>>> import numpy as np
>>> np.set_printoptions(suppress=True, linewidth=140)
>>> data = np.load("x.npy")
>>> data.round(1)
array([[-0.5,  0.8, -0.4],
       [-0.8, -0.6, -0.2],
       [-0.4,  0.2,  0.9]])
>>> np.round(np.linalg.norm(data, axis=0), 1)
array([1., 1., 1.])
>>> np.round(np.linalg.svd(data, compute_uv=False), 1)
array([1., 1., 1.])
>>> np.round(data.T @ data, 1) + 0
array([[1., 0., 0.],
       [0., 1., 0.],
       [0., 0., 1.]])
>>> W = np.array([[2, 0], [1, 0], [0, 0]])
>>> coef = np.array([1, 3])
>>> act = np.maximum(data @ W + coef, 0)
>>> np.round((act > 0).mean(axis=0), 1)
array([0.7, 1. ])
>>> act.round(1)
array([[0.8, 3. ],
       [0. , 3. ],
       [0.5, 3. ]])
>>> basis = np.array([[0, 3], [2, 0]])
>>> (act @ basis).round(6).argmax(axis=1)
array([0, 0, 0])
>>> q, V = np.linalg.qr(data[:, :1])[0], np.linalg.qr(data[:, 1:])[0]
>>> sig = np.linalg.svd(q.T @ V, compute_uv=False)
>>> sig.round(1) + 0
array([0.])
>>> np.degrees(np.arccos(sig.clip(0, 1)))
array([90.])
>>> m1 = np.loadtxt("mat.csv", delimiter=",")
>>> m1.round(1)
array([[ 0.9, -0.1,  0.3],
       [-0.1,  0.8,  0.3],
       [ 0.3,  0.3,  0.3]])
>>> round(np.linalg.norm(m1, 2) / np.linalg.norm(m1), 1)
np.float64(0.7)
>>> np.linalg.cond(m1) > 100
np.True_
>>> np.linalg.matrix_rank(m1, rtol=0.1)
np.int64(2)
>>> np.argsort(-np.linalg.norm(m1, axis=0).round(6), kind="stable")[:3]
array([0, 1, 2])
>>> rng = np.random.default_rng(877883)
>>> labels = rng.integers(0, 2, 3)
>>> A = (labels[:, None] == labels) * -3 + np.eye(3)
>>> A
array([[-2., -3.,  0.],
       [-3., -2.,  0.],
       [ 0.,  0., -2.]])
>>> # splits into 2 blocks
>>> vec = np.array([0, 0, 0])
>>> rhs = A @ vec
>>> rhs
array([0., 0., 0.])
>>> np.round(np.linalg.solve(A, 4 * rhs), 1)
array([-0., -0., -0.])
>>> np.round(np.linalg.solve(A.T, A[2]), 1)
array([-0., -0.,  1.])
>>> np.round(np.linalg.solve(A, rhs), 1)
array([-0., -0., -0.])
>>> q, V = np.linalg.qr(A[:, :2])[0], np.linalg.qr(A[:, 2:])[0]
>>> sig = np.linalg.svd(q.T @ V, compute_uv=False)
>>> (sig > 0.9).sum()
np.int64(0)
>>> round(np.linalg.norm(q @ q.T - V @ V.T, 2), 1)
np.float64(1.0)
>>> np.degrees(np.arccos(sig.clip(0, 1)))
array([90.])
>>> np.round(np.poly(A), 1)
array([  1.,   6.,   3., -10.])
>>> np.einsum("ii->", A)
np.float64(-6.0)
>>> np.einsum("ij,ji->", A, A)
np.float64(30.0)
>>> round(float(np.linalg.det(A.T)), 1)
10.0
>>> J = np.array([[-1.0, 0.2, 0.7],
...     [1.1, -0.3, -1.3],
...     [-0.6, -0.5, 0.8],
...     [-1.0, 0.1, 1.1],
...     [-0.4, 0.1, 1.0],
...     [-2.1, -0.3, 1.0],
...     [0.4, 0.0, -0.3],
...     [-4.3, 0.2, 1.6],
...     [2.1, 0.5, -1.2],
...     [1.0, -0.2, -1.0],
...     [1.3, -0.3, -0.9]])
>>> Xc = (J - J.mean(axis=0)) / J.std(axis=0)
>>> Xc.std(axis=0)
array([1., 1., 1.])
>>> coef = np.linalg.lstsq(np.delete(Xc, 1, axis=1), Xc[:, 1])[0]
>>> round(1 - np.var(Xc[:, 1] - np.delete(Xc, 1, axis=1) @ coef), 1)
np.float64(0.0)
>>> np.abs(coef).argmax()
np.int64(1)
>>> gram = np.cov(J, rowvar=False)
>>> np.round(np.corrcoef(J[:, 0], J[:, 1])[0, 1], 1)
np.float64(-0.1)
>>> np.round(J.std(axis=0), 1)
array([1.7, 0.3, 1. ])
>>> np.round(np.polyfit(J[:, 0], J[:, 1], 1), 1) + 0
array([0., 0.])
>>> np.round(np.linalg.eigvalsh(gram)[::-1], 1)
array([4.3, 0.2, 0.1])
>>> np.argsort(-J.std(axis=0).round(6), kind="stable")
array([0, 2, 1])
>>> np.round(np.corrcoef(J.T), 1)
array([[ 1. , -0.1, -0.9],
       [-0.1,  1. ,  0.1],
       [-0.9,  0.1,  1. ]])
>>> np.median(J, axis=0)
array([-0.4,  0. ,  0.7])
>>> gram.shape
(3, 3)
>>> np.argwhere(np.triu(np.abs(np.corrcoef(J.T)) > 0.8, 1))
array([[0, 2]])
